% python3 -q
>>> import numpy as np
>>> from numpy import linalg as LA
>>> np.set_printoptions(suppress=True, linewidth=160)
>>> J = np.load("dump.npy")
>>> J
array([[-0.4, -1.6,  4.7],
       [ 1.2, -1.4,  4.4],
       [-0.1,  0.5, -1.9],
       [ 0.2, -1.3,  3.2],
       [ 0.3,  1. , -3.6],
       [ 0.3, -0.4,  1. ],
       [ 0.6,  0.6, -2.6],
       [-0.5, -0.7,  2.2],
       [ 1.2,  0.1, -0.6],
       [-0.6,  0.8, -2.2],
       [ 0.7,  0.7, -2.4],
       [ 0.4,  0.4, -1.2],
       [-0.7,  0. ,  0.3],
       [-1.6,  0.6, -2.3],
       [-0.2, -1.7,  4.3],
       [-1. ,  2.4, -7.3],
       [-0.6,  0.5, -1.6],
       [ 1. ,  0.1, -0.3],
       [-0.5,  1. , -2.9],
       [-0.3, -0.7,  2.7],
       [ 0.6,  0.3, -1. ],
       [-0.5,  0.7, -1.4],
       [ 0. , -0.9,  2.3],
       [ 0. ,  1.4, -4.2],
       [ 0.5,  0.5, -1.7]])
>>> other = np.c_[J[:, :2] @ np.array([[-2, 0], [-1, 2]]), np.array([-9, -5, -8, 5, -4, 5, -9, -4, -9, 4, -2, 1, 5, -7, -2, 3, -3, -3, 1, -3, -5, -5, 7, 6, -6])]
>>> other.round(1)
array([[ 2.4, -3.2, -9. ],
       [-1. , -2.8, -5. ],
       [-0.3,  1. , -8. ],
       [ 0.9, -2.6,  5. ],
       [-1.6,  2. , -4. ],
       [-0.2, -0.8,  5. ],
       [-1.8,  1.2, -9. ],
       [ 1.7, -1.4, -4. ],
       [-2.5,  0.2, -9. ],
       [ 0.4,  1.6,  4. ],
       [-2.1,  1.4, -2. ],
       [-1.2,  0.8,  1. ],
       [ 1.4,  0. ,  5. ],
       [ 2.6,  1.2, -7. ],
       [ 2.1, -3.4, -2. ],
       [-0.4,  4.8,  3. ],
       [ 0.7,  1. , -3. ],
       [-2.1,  0.2, -3. ],
       [ 0. ,  2. ,  1. ],
       [ 1.3, -1.4, -3. ],
       [-1.5,  0.6, -5. ],
       [ 0.3,  1.4, -5. ],
       [ 0.9, -1.8,  7. ],
       [-1.4,  2.8,  6. ],
       [-1.5,  1. , -6. ]])
>>> LA.matrix_rank(np.c_[J, other])
np.int64(4)
>>> np.round(LA.lstsq(J, other[:, 0])[0], 1) + 0
array([-2., -1.,  0.])
>>> LA.matrix_rank(other)
np.int64(3)
